$ ipython --no-banner

In [1]: import numpy as np

In [2]: import numpy.linalg as la

In [3]: np.set_printoptions(precision=2, suppress=True, linewidth=200)

In [4]: def rnd(a):
   ...:     return np.round(a, 2) + 0
   ...: 

In [5]: M = np.array([[0, 2, 1], [0, 0, 2], [0, 0, 0]])

In [6]: rank = la.matrix_rank(M)

In [7]: rank
Out[7]: np.int64(2)

In [8]: N = la.svd(M)[2][rank:].T

In [9]: print(M @ N)
[[0.]
 [0.]
 [0.]]

In [10]: [int(la.matrix_rank(M[:i])) for i in range(1, len(M) + 1)]
Out[10]: [1, 2, 2]

In [11]: np.allclose(M @ N, 0)
Out[11]: True

In [12]: print(N @ N.T)
[[1. 0. 0.]
 [0. 0. 0.]
 [0. 0. 0.]]

In [13]: N.shape
Out[13]: (3, 1)

In [14]: print(N[:, 0] / N[np.abs(N[:, 0]).round(6).argmax(), 0])
[ 1. -0. -0.]

In [15]: hat = np.triu(np.array([[-1, 1, -3], [0, 2, -3], [-2, -1, 0]]), 1) + np.eye(3)

In [16]: Y = hat @ M @ la.inv(hat)

In [17]: np.trace(Y), np.trace(M)
Out[17]: (np.float64(0.0), np.int64(0))

In [18]: m1 = np.array([[1, -1, 1, -1], [-2, 0, -3, 3], [-2, 1, 0, 3]])

In [19]: m1
Out[19]: 
array([[ 1, -1,  1, -1],
       [-2,  0, -3,  3],
       [-2,  1,  0,  3]])

In [20]: t3 = np.stack([m1, -1 * m1, m1[::-1]])

In [21]: print(np.einsum("bij,cij->bc", t3, t3))
[[ 40 -40  10]
 [-40  40 -10]
 [ 10 -10  40]]

In [22]: t = np.radians(60)

In [23]: Rm = np.eye(4)

In [24]: Rm[2, 2] = Rm[3, 3] = np.cos(t)

In [25]: Rm[2, 3], Rm[3, 2] = -np.sin(t), np.sin(t)

In [26]: rnd(Rm)
Out[26]: 
array([[ 1.  ,  0.  ,  0.  ,  0.  ],
       [ 0.  ,  1.  ,  0.  ,  0.  ],
       [ 0.  ,  0.  ,  0.5 , -0.87],
       [ 0.  ,  0.  ,  0.87,  0.5 ]])

In [27]: Y = m1 @ Rm.T

In [28]: rnd(np.abs(Y - m1).max(axis=0))
Out[28]: array([0. , 0. , 2.6, 4.1])

In [29]: np.allclose(la.norm(m1, axis=1), la.norm(Y, axis=1))
Out[29]: True

In [30]: Y = np.array([[2, 0, -1], [-2, 0, -2]])

In [31]: Z = np.kron(Y, m1)

In [32]: print(Z)
[[ 2 -2  2 -2  0  0  0  0 -1  1 -1  1]
 [-4  0 -6  6  0  0  0  0  2  0  3 -3]
 [-4  2  0  6  0  0  0  0  2 -1  0 -3]
 [-2  2 -2  2  0  0  0  0 -2  2 -2  2]
 [ 4  0  6 -6  0  0  0  0  4  0  6 -6]
 [ 4 -2  0 -6  0  0  0  0  4 -2  0 -6]]

In [33]: K = np.load("data.npy")

In [34]: print(K)
[[ 0.07  0.12 -0.05]
 [-7.    1.06 -9.06]
 [-6.92  0.92 -9.1 ]]

In [35]: rnd(la.norm(K, 2) / la.norm(K))
Out[35]: np.float64(1.0)

In [36]: rnd(np.abs(la.svd(K)[2][-1]))
Out[36]: array([0.74, 0.29, 0.6 ])

In [37]: la.cond(K) > 100
Out[37]: np.True_

In [38]: round(np.log10(la.cond(K)))
Out[38]: 2

In [39]: np.argsort(-la.norm(K, axis=0).round(6), kind="stable")[:3]
Out[39]: array([2, 0, 1])

In [40]: f = np.array([3, 3, 2])

In [41]: Y = K + np.outer(f, np.eye(3)[2])

In [42]: rnd(Y)
Out[42]: 
array([[ 0.07,  0.12,  2.95],
       [-7.  ,  1.06, -6.06],
       [-6.92,  0.92, -7.1 ]])

In [43]: la.matrix_rank(la.inv(Y) - la.inv(K), tol=1e-8)
Out[43]: np.int64(1)

In [44]: Q, _ = la.qr(np.array([[0.6, -0.7, 0.5],
    ...:     [-0.6, -0.5, -0.2],
    ...:     [0.9, -0.3, 0.0],
    ...:     [1.0, -0.4, 0.5]]))

In [45]: F = Q @ Q.T

In [46]: rnd(F)
Out[46]: 
array([[ 0.67,  0.2 , -0.1 ,  0.41],
       [ 0.2 ,  0.88,  0.06, -0.25],
       [-0.1 ,  0.06,  0.97,  0.13],
       [ 0.41, -0.25,  0.13,  0.49]])

In [47]: f, r1 = F[0], F[1]

In [48]: rnd(f @ r1)
Out[48]: np.float64(0.2)

In [49]: rnd(f @ f)
Out[49]: np.float64(0.67)

In [50]: p = (f @ r1) / (f @ f) * f

In [51]: rnd(r1 - p)
Out[51]: array([ 0.  ,  0.82,  0.09, -0.37])

In [52]: print(rnd(la.norm(f + r1) ** 2 + la.norm(f - r1) ** 2))
3.09

In [53]: (r1 - p) @ f
Out[53]: np.float64(0.0)

In [54]: print(rnd(np.outer(f, r1)))
[[ 0.13  0.59  0.04 -0.16]
 [ 0.04  0.18  0.01 -0.05]
 [-0.02 -0.09 -0.01  0.03]
 [ 0.08  0.37  0.03 -0.1 ]]

In [55]: rank = la.matrix_rank(F)

In [56]: rank
Out[56]: np.int64(3)

In [57]: N = la.svd(F)[2][rank:].T

In [58]: [int(la.matrix_rank(F[:, :j + 1])) for j in range(4)]
Out[58]: [1, 2, 3, 3]

In [59]: print(rnd(F @ N))
[[0.]
 [0.]
 [0.]
 [0.]]

In [60]: rnd(N[:, 0] / N[np.abs(N[:, 0]).round(6).argmax(), 0])
Out[60]: array([-0.81,  0.48, -0.25,  1.  ])

In [61]: print(np.allclose(F @ N, 0))
True

In [62]: la.matrix_rank(F.T @ F), la.matrix_rank(F @ F.T)
Out[62]: (np.int64(3), np.int64(3))

In [63]: Y = np.array([[2, 2], [3, 1], [2, 3], [2, 0]])

In [64]: rnd(np.einsum("ij,ij->i", F, F))
Out[64]: array([0.67, 0.88, 0.97, 0.49])

In [65]: la.matrix_rank(F @ Y)
Out[65]: np.int64(2)

In [66]: rnd(np.einsum("ij->j", F))
Out[66]: array([1.18, 0.9 , 1.05, 0.78])

In [67]: la.matrix_rank(np.vstack([F, Y.T]))
Out[67]: np.int64(4)

In [68]: print(rnd(F @ Y))
[[2.55 1.22]
 [2.67 1.47]
 [2.17 2.76]
 [1.32 0.97]]

In [69]: np.vstack([F, Y.T]).shape
Out[69]: (6, 4)

In [70]: J = np.loadtxt("a.csv", delimiter=",")

In [71]: J
Out[71]: 
array([[-1.,  1.,  0.,  0.],
       [ 0., -1.,  1.,  0.],
       [ 0.,  0., -1.,  1.],
       [ 0.,  0.,  0., -1.]])

In [72]: Q = J.astype(float).copy()

In [73]: for j in range(4):
    ...:     Q[:, j] -= Q[:, :j] @ (Q[:, :j].T @ Q[:, j])
    ...:     Q[:, j] /= la.norm(Q[:, j])
    ...: 

In [74]: print(Q.T @ Q)
[[1. 0. 0. 0.]
 [0. 1. 0. 0.]
 [0. 0. 1. 0.]
 [0. 0. 0. 1.]]
